$ python3 -q
>>> import numpy as np
>>> np.set_printoptions(precision=3, suppress=True, linewidth=160)
>>> J = np.loadtxt("a.csv", delimiter=",")
>>> print(J)
[[ 2.  3. -3. -3. -1. -1. -1.  2. -1.  3.  3.]
 [ 3.  2.  3. -3. -3. -1. -1. -1.  2. -1.  3.]
 [-3.  3.  2.  3. -3. -3. -1. -1. -1.  2. -1.]
 [-3. -3.  3.  2.  3. -3. -3. -1. -1. -1.  2.]
 [-1. -3. -3.  3.  2.  3. -3. -3. -1. -1. -1.]
 [-1. -1. -3. -3.  3.  2.  3. -3. -3. -1. -1.]
 [-1. -1. -1. -3. -3.  3.  2.  3. -3. -3. -1.]
 [ 2. -1. -1. -1. -3. -3.  3.  2.  3. -3. -3.]
 [-1.  2. -1. -1. -1. -3. -3.  3.  2.  3. -3.]
 [ 3. -1.  2. -1. -1. -1. -3. -3.  3.  2.  3.]
 [ 3.  3. -1.  2. -1. -1. -1. -3. -3.  3.  2.]]
>>> G = J.T @ J
>>> print(np.linalg.matrix_rank(G))
11
>>> Q, R = np.linalg.qr(J)
>>> print(np.abs(np.diag(R)))
[7.55  7.118 7.534 7.184 5.84  6.113 6.556 5.722 4.764 2.759 2.853]
>>> print(np.allclose(R.T @ R, J.T @ J))
True
>>> print(np.round(np.abs(np.linalg.eigvals(J)).max(), 3))
13.258
>>> print(np.trace(J))
22.0
>>> print(J @ J)
[[ 57.  19.  -3. -25. -24.  -4.   2.  -7.  21.  11.  27.]
 [ 19.  57.   1.  -9. -34. -24.  -4.  11.  -1.  39.  11.]
 [ -3.   1.  57.  13. -12. -28. -18.  -7.  23.  -1.  21.]
 [-25.  -9.  13.  65.  18. -10. -26. -25.  -7.  11.  -7.]
 [-24. -34. -12.  18.  62.  21.  -7. -26. -18.  -4.   2.]
 [ -4. -24. -28. -10.  21.  62.  21. -10. -28. -24.  -4.]
 [  2.  -4. -18. -26.  -7.  21.  62.  18. -12. -34. -24.]
 [ -7.  11.  -7. -25. -26. -10.  18.  65.  13.  -9. -25.]
 [ 21.  -1.  23.  -7. -18. -28. -12.  13.  57.   1.  -3.]
 [ 11.  39.  -1.  11.  -4. -24. -34.  -9.   1.  57.  19.]
 [ 27.  11.  21.  -7.   2.  -4. -24. -25.  -3.  19.  57.]]
>>> print(np.linalg.matrix_power(J, 3))
[[ 360.  468. -132. -324. -284. -146.  -78.  148.   12.  380.  252.]
 [ 468.  312.  324. -288. -430. -294. -120.   20.  336.  156.  380.]
 [-132.  324.  264.  332. -208. -422. -286.  -16.   44.  336.   12.]
 [-324. -288.  332.  440.  370. -152. -390. -304.  -16.   20.  148.]
 [-284. -430. -208.  370.  522.  381. -135. -390. -286. -120.  -78.]
 [-146. -294. -422. -152.  381.  534.  381. -152. -422. -294. -146.]
 [ -78. -120. -286. -390. -135.  381.  522.  370. -208. -430. -284.]
 [ 148.   20.  -16. -304. -390. -152.  370.  440.  332. -288. -324.]
 [  12.  336.   44.  -16. -286. -422. -208.  332.  264.  324. -132.]
 [ 380.  156.  336.   20. -120. -294. -430. -288.  324.  312.  468.]
 [ 252.  380.   12.  148.  -78. -146. -284. -324. -132.  468.  360.]]
>>> print(np.sort(np.abs(np.linalg.eigvals(J))))
[ 1.583  1.847  3.86   3.892  5.215  6.296  6.841  9.117 10.043 12.192 13.258]
>>> J.inv()
Traceback (most recent call last):
  File "<python-input-14>", line 1, in <module>
    J.inv()
    ^^^^^
AttributeError: 'numpy.ndarray' object has no attribute 'inv'
